In [1]: import numpy as np

In [2]: from numpy import linalg as LA

In [3]: np.set_printoptions(suppress=True, linewidth=100)

In [4]: rd = lambda a: np.round(a, 4) + 0

In [5]: A = np.load("a.npy")

In [6]: A
Out[6]: 
array([[ 0.    ,  0.    ,  0.    ],
       [ 0.3799,  0.    ,  0.964 ],
       [ 0.2355,  0.    ,  0.8337],
       [ 0.1586,  0.    ,  0.664 ],
       [-0.1974,  0.    , -0.7616],
       [ 0.02  ,  0.    ,  0.0997],
       [ 0.3275,  0.    ,  0.9354],
       [-0.02  ,  0.    , -0.0997],
       [ 0.3969,  0.    ,  0.9705],
       [ 0.1974,  0.    ,  0.7616],
       [ 0.0798,  0.    ,  0.3799],
       [-0.1974,  0.    , -0.7616],
       [-0.4136,  0.    , -0.9757],
       [ 0.4136,  0.    ,  0.9757],
       [ 0.0997,  0.    ,  0.4621],
       [ 0.1781,  0.    ,  0.7163],
       [-0.1391,  0.    , -0.6044]])

In [7]: # row 11 repeats row 4

In [8]: rk = LA.matrix_rank(A)

In [9]: print(rk)
2

In [10]: N = LA.svd(A)[2][rk:].T

In [11]: LA.matrix_rank(A.T @ A), LA.matrix_rank(A @ A.T)
Out[11]: (np.int64(2), np.int64(2))

In [12]: print([int(LA.matrix_rank(A[:i])) for i in range(1, len(A) + 1)])
[0, 1, 2, 2, 2, 2, 2, 2, 2, 2, 2, 2, 2, 2, 2, 2, 2]

In [13]: np.unique(A.round(6), axis=0).shape
Out[13]: (16, 3)

In [14]: np.abs(np.diag(LA.qr(A)[1])) > 1e-9
Out[14]: array([ True, False,  True])

In [15]: rd(np.trace(LA.pinv(A) @ A))
Out[15]: np.float64(2.0)

In [16]: np.allclose(A[:-1].T @ LA.lstsq(A[:-1].T, A[-1])[0], A[-1])
Out[16]: True

In [17]: print(LA.cond(A) > 100)
True

In [18]: print(rd(LA.norm(A, 2) / LA.norm(A)))
0.9976

In [19]: Uu, sig, Vt = LA.svd(A)

In [20]: vecs = Vt[:(sig > 1e-8).sum()]

In [21]: rng = np.random.default_rng(224)

In [22]: x0 = A[0] + -1 * A[8] + rng.integers(2) * np.eye(3)[2]

In [23]: rd(x0)
Out[23]: array([-0.3969,  0.    ,  0.0295])

In [24]: np.allclose(vecs.T @ vecs @ x0, x0)
Out[24]: True

In [25]: print(rd(vecs.T @ vecs))
[[1. 0. 0.]
 [0. 0. 0.]
 [0. 0. 1.]]

In [26]: rd(LA.norm(x0 - vecs.T @ vecs @ x0))
Out[26]: np.float64(0.0)

In [27]: Y = A + rng.integers(-2, 3, (17, 2)) @ rng.integers(-2, 3, (2, 3))

In [28]: print(rd(Y))
[[ 0.      0.      0.    ]
 [-2.6201  2.     -0.036 ]
 [ 0.2355 -2.     -1.1663]
 [-4.8414  4.     -0.336 ]
 [-0.1974 -2.     -2.7616]
 [ 3.02   -2.      1.0997]
 [-3.6725  2.     -1.0646]
 [ 1.98   -4.     -2.0997]
 [ 0.3969  2.      2.9705]
 [-5.8026  4.     -1.2384]
 [ 0.0798  2.      2.3799]
 [ 2.8026 -4.     -1.7616]
 [-3.4136  2.     -1.9757]
 [ 2.4136  0.      2.9757]
 [-3.9003  4.      0.4621]
 [-1.8219  4.      2.7163]
 [ 1.8609 -2.     -0.6044]]

In [29]: rd(LA.svd(Y - A, compute_uv=False))
Out[29]: array([16.0358,  7.8008,  0.    ])

In [30]: LA.matrix_rank(Y - A, tol=1e-8)
Out[30]: np.int64(2)

In [31]: data = np.load("w.npy")

In [32]: data
Out[32]: 
array([[2, 2, 2],
       [2, 4, 4],
       [2, 4, 6]])

In [33]: # equal to its transpose

In [34]: vals, vecs = LA.eigh(data)

In [35]: x0 = np.array([2, 0, 2])

In [36]: rd(vecs * np.maximum(vals, 0) @ vecs.T)
Out[36]: 
array([[2., 2., 2.],
       [2., 4., 4.],
       [2., 4., 6.]])

In [37]: rd(vecs * np.abs(vals) @ vecs.T)
Out[37]: 
array([[2., 2., 2.],
       [2., 4., 4.],
       [2., 4., 6.]])

In [38]: x0 @ data @ x0
Out[38]: np.int64(48)

In [39]: x0 = np.array([3, 0, 2])

In [40]: a = np.maximum(data @ x0, 0)

In [41]: print(rd(np.tanh(data @ x0)))
[1. 1. 1.]

In [42]: np.maximum(data @ (3 * x0), 0)
Out[42]: array([30, 42, 54])

In [43]: data * (a > 1e-9)[:, None]
Out[43]: 
array([[2, 2, 2],
       [2, 4, 4],
       [2, 4, 6]])

In [44]: Lm = LA.cholesky(data)

In [45]: rd(data / np.sqrt(np.outer(np.diag(data), np.diag(data))))
Out[45]: 
array([[1.    , 0.7071, 0.5774],
       [0.7071, 1.    , 0.8165],
       [0.5774, 0.8165, 1.    ]])

In [46]: mat = np.load("x.npy")

In [47]: mat
Out[47]: 
array([[ 1,  4,  9],
       [10,  9, 10],
       [14, 14, 19],
       [17, 15, 19],
       [18, 15, 26],
       [19, 17, 30],
       [23, 23, 35],
       [29, 32, 44],
       [37, 32, 48],
       [38, 35, 52],
       [40, 40, 56],
       [40, 40, 59]])

In [48]: Ac = (mat - mat.mean(axis=0)) / mat.std(axis=0)

In [49]: rd(Ac.std(axis=0))
Out[49]: array([1., 1., 1.])

In [50]: np.argwhere(np.abs(Ac) > 2)
Out[50]: array([], shape=(0, 2), dtype=int64)

In [51]: c = LA.lstsq(np.delete(Ac, 1, axis=1), Ac[:, 1])[0]

In [52]: rd(c)
Out[52]: array([0.4047, 0.5911])

In [53]: rd(1 - np.var(Ac[:, 1] - np.delete(Ac, 1, axis=1) @ c))
Out[53]: np.float64(0.9816)

In [54]: Y = np.array([[1, 0], [0, 1], [2, 3]])

In [55]: mat @ Y
Out[55]: 
array([[ 19,  31],
       [ 30,  39],
       [ 52,  71],
       [ 55,  72],
       [ 70,  93],
       [ 79, 107],
       [ 93, 128],
       [117, 164],
       [133, 176],
       [142, 191],
       [152, 208],
       [158, 217]])

In [56]: Y.T @ mat.T
Out[56]: 
array([[ 19,  30,  52,  55,  70,  79,  93, 117, 133, 142, 152, 158],
       [ 31,  39,  71,  72,  93, 107, 128, 164, 176, 191, 208, 217]])

In [57]: LA.matrix_rank(np.vstack([mat, Y.T]))
Out[57]: np.int64(3)

In [58]: np.einsum("ij,ij->i", mat, mat)
Out[58]: array([  98,  281,  753,  875, 1225, 1550, 2283, 3801, 4697, 5373, 6336, 6681])

In [59]: LA.matrix_rank(mat @ Y)
Out[59]: np.int64(2)

In [60]: print(np.einsum("ik,kj->ji", mat, Y))
[[ 19  30  52  55  70  79  93 117 133 142 152 158]
 [ 31  39  71  72  93 107 128 164 176 191 208 217]]

In [61]: Uu, sig, Vt = LA.svd(mat)

In [62]: np.argmax(sig[:-1] / (sig[1:] + 1e-6)) + 1
Out[62]: np.int64(1)

In [63]: Y = Uu[:, :1] @ np.diag(sig[:1]) @ Vt[:1]

In [64]: LA.matrix_rank(Y)
Out[64]: np.int64(1)

In [65]: print(rd(np.abs(mat - Y).max()))
3.4746

In [66]: G = np.cov(mat, rowvar=False)

In [67]: np.argwhere(np.triu(np.abs(np.corrcoef(mat.T)) > 0.8, 1))
Out[67]: 
array([[0, 1],
       [0, 2],
       [1, 2]])

In [68]: rd(np.corrcoef(mat[:, 1], mat[:, 2])[0, 1])
Out[68]: np.float64(0.9873)

In [69]: rd(np.polyfit(mat[:, 1], mat[:, 2], 1))
Out[69]: array([1.4146, 1.3811])

In [70]: rd(mat.std(axis=0))
Out[70]: array([12.3749, 11.8533, 16.9826])

In [71]: idx = mat[:, 1] > np.median(mat[:, 1])

In [72]: r0 = mat[idx].mean(axis=0) - mat[~idx].mean(axis=0)

In [73]: ((mat - mat.mean(axis=0)) @ r0 > 0).astype(int)
Out[73]: array([0, 0, 0, 0, 0, 0, 1, 1, 1, 1, 1, 1])

In [74]: idx.astype(int)
Out[74]: array([0, 0, 0, 0, 0, 0, 1, 1, 1, 1, 1, 1])

In [75]: np.argsort(-np.abs(r0).round(6), kind="stable")
Out[75]: array([2, 0, 1])

In [76]: J = np.loadtxt("m.csv", delimiter=",")

In [77]: J
Out[77]: 
array([[4., 4., 3.],
       [0., 1., 0.],
       [0., 0., 0.],
       [0., 2., 0.],
       [0., 5., 1.],
       [0., 0., 0.],
       [2., 0., 0.],
       [0., 0., 0.],
       [0., 0., 0.],
       [6., 1., 2.],
       [0., 1., 0.],
       [4., 4., 3.],
       [2., 7., 4.],
       [0., 1., 0.],
       [0., 4., 1.],
       [0., 0., 0.],
       [6., 5., 4.],
       [6., 3., 3.],
       [0., 6., 3.],
       [0., 6., 3.],
       [0., 0., 0.],
       [2., 5., 3.],
       [0., 6., 2.],
       [0., 4., 0.],
       [0., 2., 1.],
       [0., 6., 2.],
       [0., 4., 0.]])

In [78]: # row 5 repeats row 2

In [79]: Ac = J - J.mean(axis=0)

In [80]: Uu, sig, Vt = LA.svd(Ac, full_matrices=False)

In [81]: rd(sig)
Out[81]: array([14.3278, 10.3852,  2.4441])

In [82]: LA.matrix_rank(Ac)
Out[82]: np.int64(3)

In [83]: rd(sig ** 2 / (sig ** 2).sum())
Out[83]: array([0.6433, 0.338 , 0.0187])

In [84]: rd(Vt[0] * np.sign(Vt[0, np.abs(Vt[0]).argmax()]))
Out[84]: array([0.4291, 0.756 , 0.4943])

In [85]: (np.sign(Uu[:, 0]) == np.sign(Uu[0, 0])).astype(int)
Out[85]: array([1, 0, 0, 0, 1, 0, 0, 0, 0, 1, 0, 1, 1, 0, 1, 0, 1, 1, 1, 1, 0, 1, 1, 0, 0, 1, 0])

In [86]: print(rd(Ac.mean(axis=0)))
[0. 0. 0.]

In [87]: rd(np.abs(Vt[-1]))
Out[87]: array([0.3392, 0.3724, 0.8639])

In [88]: W2 = J[[24, 10]].astype(float)

In [89]: for _ in range(3):
    ...:     idx = LA.norm(J[:, None] - W2, axis=-1).argmin(axis=1)
    ...:     W2 = np.array([J[idx == j].mean(axis=0) for j in range(2)])
    ...: 

In [90]: idx
Out[90]: array([0, 1, 1, 1, 0, 1, 1, 1, 1, 0, 1, 0, 0, 1, 0, 1, 0, 0, 0, 0, 1, 0, 0, 0, 1, 0, 0])

In [91]: np.abs(W2[1] - W2[0]).argmax()
Out[91]: np.int64(1)

In [92]: rd(W2)
Out[92]: 
array([[2.    , 4.6667, 2.2667],
       [0.1667, 0.5833, 0.0833]])

In [93]: print(rd(W2[1] - W2[0]))
[-1.8333 -4.0833 -2.1833]

In [94]: W2 = np.array([[-2, 0, -3], [1, -5, 4]])

In [95]: arr = rng.normal(size=(21, 2)) @ W2 + np.array([-3, -2, 0])

In [96]: rd(arr)
Out[96]: 
array([[ -6.8187,   5.9965,  -9.7264],
       [ -4.547 ,  -0.1865,  -3.2273],
       [ -4.3132,   1.3301,  -3.6348],
       [ -2.1314, -10.2664,   5.4361],
       [ -5.5079,   1.446 ,  -5.4848],
       [ -4.3462,  -0.6082,  -2.7152],
       [ -1.2505,  -3.1917,   3.2201],
       [ -2.9688,   1.3198,  -1.6131],
       [ -0.3166, -10.6287,   8.3395],
       [ -0.8101,  -4.8348,   4.7022],
       [ -1.6898,  -5.862 ,   3.8963],
       [ -0.9495,   3.0958,   0.5279],
       [ -1.1727,  -2.7395,   3.1108],
       [ -3.2995,   2.7441,  -2.8213],
       [ -5.4118,   2.9695,  -6.1025],
       [ -3.6809,  -1.8451,  -1.0988],
       [ -2.5196,  -1.2312,   0.3362],
       [ -3.4654,  -2.7412,  -0.3275],
       [ -2.387 ,  -6.4445,   3.1418],
       [ -6.3848,  -0.8245,  -5.665 ],
       [ -2.9277,   1.1587,  -1.4708]])

In [97]: G = np.cov(arr, rowvar=False)

In [98]: rd(np.corrcoef(arr[:, 2], arr[:, 1])[0, 1])
Out[98]: np.float64(-0.8712)

In [99]: G.shape
Out[99]: (3, 3)

In [100]: rd(np.polyfit(arr[:, 2], arr[:, 1], 1))
Out[100]: array([-0.8391, -1.9391])

In [101]: rd(np.corrcoef(arr.T))
Out[101]: 
array([[ 1.    , -0.6215,  0.9261],
       [-0.6215,  1.    , -0.8712],
       [ 0.9261, -0.8712,  1.    ]])

In [102]: rd(np.median(arr, axis=0))
Out[102]: array([-2.9688, -0.8245, -1.0988])

In [103]: np.argsort(-arr.std(axis=0).round(6), kind="stable")
Out[103]: array([2, 1, 0])

In [104]: rd(LA.eigvalsh(G)[::-1])
Out[104]: array([38.4058,  3.6201,  0.    ])

In [105]: rd(arr.std(axis=0))
Out[105]: array([1.8232, 4.2026, 4.3633])

In [106]: np.argwhere(np.triu(np.abs(np.corrcoef(arr.T)) > 0.8, 1))
Out[106]: 
array([[0, 2],
       [1, 2]])

In [107]: print(rd(LA.norm(arr)))
33.2621

In [108]: arr[:, 3]
IndexError: index 3 is out of bounds for axis 1 with size 3


In [109]: rd(arr.mean(axis=0))
Out[109]: array([-3.1857, -1.4926, -0.5322])

In [110]: print(rd(LA.svd(arr, compute_uv=False)))
[27.7368 17.9012  4.0718]

In [111]: rd(arr.sum(axis=0))
Out[111]: array([-66.899 , -31.3438, -11.1766])

In [112]: rd(np.abs(arr).max())
Out[112]: np.float64(10.6287)

In [113]: Ac = arr - arr.mean(axis=1)
ValueError: operands could not be broadcast together with shapes (21,3) (21,) 


In [114]: Ac = arr - arr.mean(axis=0)

In [115]: Uu, sig, Vt = LA.svd(Ac, full_matrices=False)

In [116]: (np.sign(Uu[:, 0]) == np.sign(Uu[0, 0])).astype(int)
Out[116]: array([1, 1, 1, 0, 1, 1, 0, 1, 0, 0, 0, 1, 0, 1, 1, 1, 0, 0, 0, 1, 1])

In [117]: rd(sig ** 2 / (sig ** 2).sum())
Out[117]: array([0.9139, 0.0861, 0.    ])

In [118]: LA.matrix_rank(Ac)
Out[118]: np.int64(2)

In [119]: rd(sig)
Out[119]: array([27.7149,  8.5089,  0.    ])

In [120]: print(rd(Ac.mean(axis=0)))
[0. 0. 0.]

In [121]: print(np.abs(Uu[:, 0]).argmax())
8

In [122]: W2 = arr[[12, 14]].astype(float)

In [123]: for _ in range(3):
     ...:     idx = LA.norm(arr[:, None] - W2, axis=-1).argmin(axis=1)
     ...:     W2 = np.array([arr[idx == j].mean(axis=0) for j in range(2)])
     ...: 

In [124]: print(idx)
[1 1 1 0 1 1 0 1 0 0 0 1 0 1 1 1 1 0 0 1 1]

In [125]: print(np.abs(W2[1] - W2[0]).argmax())
2

In [126]: np.bincount(idx)
Out[126]: array([ 8, 13])

In [127]: rd(W2)
Out[127]: 
array([[-1.6529, -5.8386,  3.9399],
       [-4.1289,  1.1819, -3.2843]])

In [128]: rd(W2[1] - W2[0])
Out[128]: array([-2.476 ,  7.0205, -7.2242])

In [129]: feats = np.array([[-2.0, 1.0, 0.0, 0.0],
     ...:     [0.0, -2.0, 1.0, 0.0],
     ...:     [0.0, 0.0, -2.0, 1.0],
     ...:     [0.0, 0.0, 0.0, -2.0]])

In [130]: # triangular: eigenvalues sit on the diagonal

In [131]: Y = feats / LA.norm(feats, axis=1, keepdims=True)

In [132]: G = Y @ Y.T

In [133]: (G - 2 * np.eye(4)).round(6).argmax(axis=1)
Out[133]: array([2, 3, 0, 0])
